% python3 -q
>>> import numpy as np
>>> from numpy import linalg as LA
>>> np.set_printoptions(precision=2, suppress=True, linewidth=140, legacy="1.25")
>>> def rd(a):
...     return np.round(a, 2) + 0
... 
>>> F = np.array([[-1, 2, -5, -4, -3, -4, -4],
...     [4, -3, -1, -3, 0, -3, 1],
...     [-3, 5, 4, -4, -4, -1, -2],
...     [-3, 5, 1, -3, -4, 3, -1]])
>>> F[2] = F[0]
>>> F
array([[-1,  2, -5, -4, -3, -4, -4],
       [ 4, -3, -1, -3,  0, -3,  1],
       [-1,  2, -5, -4, -3, -4, -4],
       [-3,  5,  1, -3, -4,  3, -1]])
>>> F[3] @ F[0]
24
>>> LA.norm(F, axis=1).argmax()
0
>>> rd(LA.norm(F[3], 1)), rd(LA.norm(F[3], np.inf))
(20.0, 5.0)
>>> rd(LA.norm(F, "nuc"))
27.07
>>> rd(LA.norm(F[3] - F[0]))
10.44
>>> LA.matrix_rank(F)
3
>>> F.mean(axis=0)
array([-0.25,  1.5 , -2.5 , -3.5 , -2.5 , -2.  , -2.  ])
>>> F.sum(axis=0)
array([ -1,   6, -10, -14, -10,  -8,  -8])
>>> rd(LA.norm(F))
17.0
>>> F.sum(axis=1)
array([-19,  -5, -19,  -2])
>>> F - F[0]
array([[ 0,  0,  0,  0,  0,  0,  0],
       [ 5, -5,  4,  1,  3,  1,  5],
       [ 0,  0,  0,  0,  0,  0,  0],
       [-2,  3,  6,  1, -1,  7,  3]])
>>> np.abs(F).max()
5
>>> np.unravel_index(np.abs(F).argmax(), F.shape)
(0, 2)
>>> left, s, vt = LA.svd(F)
>>> rd(s)
array([13.61,  9.3 ,  4.15,  0.  ])
>>> other = left[:, :3] @ np.diag(s[:3]) @ vt[:3]
>>> LA.matrix_rank(other)
3
>>> rd(np.abs(F - other).max())
0.0
>>> np.argsort(-LA.norm(F, axis=0).round(6), kind="stable")[:3]
array([2, 3, 5])
>>> rd(LA.norm(F, 2) / LA.norm(F))
0.8
>>> LA.matrix_rank(F, rtol=0.1)
3
>>> left, s, vt = LA.svd(F)
>>> vecs = vt[:(s > 1e-8).sum()]
>>> rng = np.random.default_rng(49949)
>>> x0 = F[1] + 2 * F[2] + rng.integers(2) * np.eye(7)[0]
>>> x0
array([  3.,   1., -11., -11.,  -6., -11.,  -7.])
>>> rd(np.diag(vecs.T @ vecs))
array([0.43, 0.4 , 0.43, 0.68, 0.31, 0.45, 0.31])
>>> rd(vecs.T @ vecs)
array([[ 0.43, -0.33,  0.08, -0.23,  0.05, -0.15,  0.23],
       [-0.33,  0.4 ,  0.01, -0.09, -0.25,  0.2 , -0.16],
       [ 0.08,  0.01,  0.43,  0.01,  0.  ,  0.38,  0.31],
       [-0.23, -0.09,  0.01,  0.68,  0.38,  0.08, -0.05],
       [ 0.05, -0.25,  0.  ,  0.38,  0.31, -0.06,  0.05],
       [-0.15,  0.2 ,  0.38,  0.08, -0.06,  0.45,  0.18],
       [ 0.23, -0.16,  0.31, -0.05,  0.05,  0.18,  0.31]])
>>> LA.matrix_rank(np.vstack([F, x0]))
4
>>> W0 = 4 * np.eye(6) + np.ones((6, 6))
>>> W0
array([[5., 1., 1., 1., 1., 1.],
       [1., 5., 1., 1., 1., 1.],
       [1., 1., 5., 1., 1., 1.],
       [1., 1., 1., 5., 1., 1.],
       [1., 1., 1., 1., 5., 1.],
       [1., 1., 1., 1., 1., 5.]])
>>> # equal to its transpose
>>> other = np.array([[1, 2], [3, 1], [2, 1], [1, 3], [2, 1], [3, 1]])
>>> np.einsum("ij,ij->i", W0, W0)
array([30., 30., 30., 30., 30., 30.])
>>> LA.matrix_rank(W0 @ other)
2
>>> m1 = np.load("mat.npy")
>>> m1
array([[ 0,  0,  0,  0],
       [-4,  2, -3,  3],
       [-7,  2, -8,  6],
       [-3,  0, -5,  3],
       [-4,  2, -3,  3],
       [ 0,  0,  0,  0],
       [-6,  0,  2,  3],
       [ 0,  0,  0,  0],
       [-3,  0, -5,  3],
       [ 0,  0,  0,  0],
       [-4,  2, -3,  3],
       [ 0,  0,  0,  0],
       [-6,  0,  2,  3],
       [-2, -2,  5,  0],
       [ 0,  0,  0,  0],
       [-5,  1,  5, -2],
       [ 0,  0,  0,  0],
       [ 0,  0,  0,  0],
       [ 0,  0,  0,  0],
       [-1, -1,  8, -5],
       [-2, -2,  5,  0],
       [-1, -1,  8, -5],
       [ 0,  0,  0,  0],
       [-3,  0, -5,  3],
       [-8,  1,  0,  1],
       [-9,  0, -3,  6],
       [ 0,  0,  0,  0],
       [ 1,  1,  3, -5],
       [-2, -2,  5,  0],
       [ 1,  1,  3, -5],
       [-2, -2,  5,  0],
       [-1, -1,  8, -5],
       [ 0,  0,  0,  0]])
>>> # row 4 repeats row 1
>>> Xc = (m1 - m1.mean(axis=0)) / m1.std(axis=0)
>>> rd(Xc.std(axis=0))
array([1., 1., 1., 1.])
>>> beta = LA.lstsq(np.delete(Xc, 3, axis=1), Xc[:, 3])[0]
>>> np.abs(beta).argmax()
2
>>> rd(beta)
array([-0.49, -0.36, -0.87])
>>> Xc = m1 - m1.mean(axis=0)
>>> left, s, vt = LA.svd(Xc, full_matrices=False)
>>> np.abs(vt[0]).argmax()
2
>>> rd((s ** 2).sum() ** 2 / (s ** 4).sum())
1.68
>>> rd(vt[0] * np.sign(vt[0, np.abs(vt[0]).argmax()]))
array([ 0.33, -0.13,  0.76, -0.55])
>>> LA.matrix_rank(Xc)
4
>>> (np.sign(left[:, 0]) == np.sign(left[0, 0])).astype(int)
array([1, 0, 0, 0, 0, 1, 0, 1, 0, 1, 0, 1, 0, 1, 1, 1, 1, 1, 1, 1, 1, 1, 1, 0, 0, 0, 1, 1, 1, 1, 1, 1, 1])
>>> M = np.loadtxt("arr.csv", delimiter=",")
>>> M
array([[-1., -2., -5.,  0., -2., -2.],
       [ 0., -2., -5.,  3.,  0.,  5.],
       [ 0.,  0., -5.,  3.,  2., -2.],
       [ 0.,  0.,  0., -4., -4.,  3.],
       [ 0.,  0.,  0.,  0.,  5., -3.],
       [ 0.,  0.,  0.,  0.,  0.,  3.]])
>>> other = M[0, 0] * M[1:] - np.outer(M[1:, 0], M[0])
>>> other
array([[ 0.,  2.,  5., -3.,  0., -5.],
       [ 0.,  0.,  5., -3., -2.,  2.],
       [ 0.,  0.,  0.,  4.,  4., -3.],
       [ 0.,  0.,  0., -0., -5.,  3.],
       [ 0.,  0.,  0., -0.,  0., -3.]])
>>> np.flatnonzero(~other.round(6).any(axis=1))
array([], dtype=int64)
>>> r0 = np.array([0, 0, 0, 1, 2, 2])
>>> other = M + np.outer(r0, np.eye(6)[2])
>>> LA.matrix_rank(LA.inv(other) - LA.inv(M), tol=1e-8)
1
>>> X = np.loadtxt("m.csv", delimiter=",")
>>> rd(X)
array([[ 0.22,  0.02,  0.23, -0.29,  0.14,  0.11],
       [ 0.02,  1.  , -0.01,  0.01,  0.  ,  0.  ],
       [ 0.23, -0.01,  0.93,  0.09, -0.04, -0.03],
       [-0.29,  0.01,  0.09,  0.89,  0.05,  0.04],
       [ 0.14,  0.  , -0.04,  0.05,  0.97, -0.02],
       [ 0.11,  0.  , -0.03,  0.04, -0.02,  0.98]])
>>> vals, vecs = LA.eigh(X)
>>> x0 = np.array([-2, -1, 2, -1, -2, 0])
>>> rd(np.abs(X).sum(axis=1).max()), rd(np.abs(vals).max())
(1.37, 1.0)
>>> left, s, vt = LA.svd(X)
>>> vecs = vt[:(s > 1e-8).sum()]
>>> x0 = X[2] + 2 * X[3] + rng.integers(2) * np.eye(6)[2]
>>> rd(x0)
array([-0.36,  0.01,  2.1 ,  1.87,  0.07,  0.05])
>>> LA.matrix_rank(np.vstack([X, x0]))
6
>>> rd(np.diag(vecs.T @ vecs))
array([0.22, 1.  , 0.93, 0.89, 0.97, 0.98])
>>> idx = rng.permutation(6)
>>> idx
array([4, 0, 3, 1, 2, 5])
>>> other = X[idx][:, idx]
>>> np.allclose(other, X)
False
>>> np.trace(other)
5.0
>>> rd(np.diag(other))
array([0.97, 0.22, 0.89, 1.  , 0.93, 0.98])
>>> rd(other)
array([[ 0.97,  0.14,  0.05,  0.  , -0.04, -0.02],
       [ 0.14,  0.22, -0.29,  0.02,  0.23,  0.11],
       [ 0.05, -0.29,  0.89,  0.01,  0.09,  0.04],
       [ 0.  ,  0.02,  0.01,  1.  , -0.01,  0.  ],
       [-0.04,  0.23,  0.09, -0.01,  0.93, -0.03],
       [-0.02,  0.11,  0.04,  0.  , -0.03,  0.98]])
>>> rk = LA.matrix_rank(X)
>>> rk
5
>>> ns = LA.svd(X)[2][rk:].T
>>> np.allclose(X @ ns, 0)
True
>>> [int(LA.matrix_rank(np.delete(X, i, axis=0))) for i in range(6)]
[5, 5, 5, 5, 5, 5]
>>> rd(ns[:, 0] / ns[np.abs(ns[:, 0]).round(6).argmax(), 0])
array([ 1.  , -0.02, -0.29,  0.38, -0.19, -0.15])
>>> K = np.loadtxt("run8.csv", delimiter=",")
>>> rd(K)
array([[-1.81,  3.15, -1.52, -1.06,  0.95,  2.15, -1.68],
       [-1.29, -1.5 , -2.68, -0.31, -3.46,  1.16,  0.72],
       [ 3.37, -0.56, -1.1 ,  0.16, -0.67,  0.63, -3.36],
       [-1.04, -1.11, -0.27, -3.74,  0.26, -2.53, -1.47],
       [-0.26,  2.75,  1.03,  0.95, -2.97, -2.42, -0.87],
       [-1.81, -0.98, -2.04,  2.92,  1.47, -1.91, -1.5 ],
       [ 2.07,  1.65, -3.  , -0.57,  0.81, -1.65,  2.29]])
>>> rd(LA.pinv(K))
array([[-0.07, -0.05,  0.13, -0.04, -0.01, -0.07,  0.08],
       [ 0.13, -0.06, -0.02, -0.04,  0.11, -0.04,  0.07],
       [-0.06, -0.11, -0.04, -0.01,  0.04, -0.08, -0.12],
       [-0.04, -0.01,  0.01, -0.15,  0.04,  0.12, -0.02],
       [ 0.04, -0.14, -0.03,  0.01, -0.12,  0.06,  0.03],
       [ 0.09,  0.05,  0.03, -0.1 , -0.1 , -0.08, -0.07],
       [-0.07,  0.03, -0.13, -0.06, -0.03, -0.06,  0.09]])
>>> rd(K[:, 1] @ K[:, 5])
0.0
>>> rd(K @ K.T)
array([[25.,  0.,  0.,  0.,  0.,  0.,  0.],
       [ 0., 25.,  0.,  0.,  0.,  0.,  0.],
       [ 0.,  0., 25.,  0.,  0.,  0.,  0.],
       [ 0.,  0.,  0., 25.,  0.,  0.,  0.],
       [ 0.,  0.,  0.,  0., 25.,  0.,  0.],
       [ 0.,  0.,  0.,  0.,  0., 25.,  0.],
       [ 0.,  0.,  0.,  0.,  0.,  0., 25.]])
>>> x0 = np.array([5, 2, 3, 5, 1, -1, 3])
>>> rhs = K @ x0
>>> beta, lr = np.zeros(7), 1 / LA.norm(K, 2) ** 2
>>> for i in range(5):
...     beta -= lr * K.T @ (K @ beta - rhs)
...     if i % 1 == 0: print(i, round(LA.norm(K @ beta - rhs), 2))
... 
0 0.0
1 0.0
2 0.0
3 0.0
4 0.0
>>> rd(beta)
array([ 5.,  2.,  3.,  5.,  1., -1.,  3.])
>>> rd(LA.cond(K))
1.0
>>> r0, g = K[5], K[2]
>>> rd(r0 @ g)
0.0
>>> p = (r0 @ g) / (r0 @ r0) * r0
>>> rd(LA.norm(r0 + g) ** 2 + LA.norm(r0 - g) ** 2)
100.0
>>> rd(g - p)
array([ 3.37, -0.56, -1.1 ,  0.16, -0.67,  0.63, -3.36])
>>> LA.matrix_rank(np.outer(r0, g))
1
>>> A = np.load("data.npy")
>>> A
array([[ 3, -6, -6, -1,  2,  2],
       [ 0, -3,  3,  0,  1, -1],
       [-3,  3, -3,  1, -1,  1],
       [-2,  4,  4, -2,  4,  4],
       [ 0,  2, -2,  0,  2, -2],
       [ 2, -2,  2,  2, -2,  2]])
>>> G = A.T @ A
>>> rd(LA.eigvalsh(G)[::-1])
array([120.44,  58.11,  44.76,  21.6 ,   5.17,   1.92])
>>> np.allclose(G, G.T)
True
>>> np.trace(G), (A ** 2).sum()
(252, 252)
>>> other = A / np.sqrt((A ** 2).mean(axis=1, keepdims=True))
>>> LA.matrix_rank(other) == LA.matrix_rank(A)
True
>>> rd(A - A.mean(axis=1, keepdims=True))
array([[ 4.  , -5.  , -5.  ,  0.  ,  3.  ,  3.  ],
       [ 0.  , -3.  ,  3.  ,  0.  ,  1.  , -1.  ],
       [-2.67,  3.33, -2.67,  1.33, -0.67,  1.33],
       [-4.  ,  2.  ,  2.  , -4.  ,  2.  ,  2.  ],
       [ 0.  ,  2.  , -2.  ,  0.  ,  2.  , -2.  ],
       [ 1.33, -2.67,  1.33,  1.33, -2.67,  1.33]])
>>> E = 0.7 ** np.abs(np.subtract.outer(np.arange(4), np.arange(4)))
>>> rd(E)
array([[1.  , 0.7 , 0.49, 0.34],
       [0.7 , 1.  , 0.7 , 0.49],
       [0.49, 0.7 , 1.  , 0.7 ],
       [0.34, 0.49, 0.7 , 1.  ]])
>>> W = np.array([[-8, -9, -6, -3, 6, -8],
...     [6, 3, 5, 3, 5, -1],
...     [2, 4, 0, -4, -6, 2],
...     [6, 7, 2, -4, 0, 4],
...     [5, 1, -6, -7, -6, -8],
...     [9, -6, 8, -9, 6, 3]])
>>> beta = np.array([3, 5, -2, 5, 4, -4])
>>> H = np.maximum(X @ W + beta, 0)
>>> (H > 0).astype(int)
array([[1, 1, 0, 1, 1, 0],
       [1, 1, 1, 1, 1, 0],
       [1, 1, 0, 1, 0, 0],
       [1, 1, 1, 1, 1, 1],
       [1, 1, 0, 0, 0, 0],
       [1, 0, 1, 0, 1, 0]])
>>> rd((H > 0).mean(axis=0))
array([1.  , 0.83, 0.5 , 0.67, 0.67, 0.17])
>>> LA.matrix_rank(H)
6
>>> C = np.array([[0, 1, 0], [2, 2, 1], [2, 0, 2], [0, 0, 2], [0, 2, 0], [0, 2, 1]])
>>> W @ C
array([[-30, -30, -35],
       [ 16,  20,  18],
       [  8,   2,  -2],
       [ 18,  28,   7],
       [-10, -21, -33],
       [  4,  15,  -5]])
>>> (H @ C).round(6).argmax(axis=1)
array([1, 1, 1, 1, 1, 1])
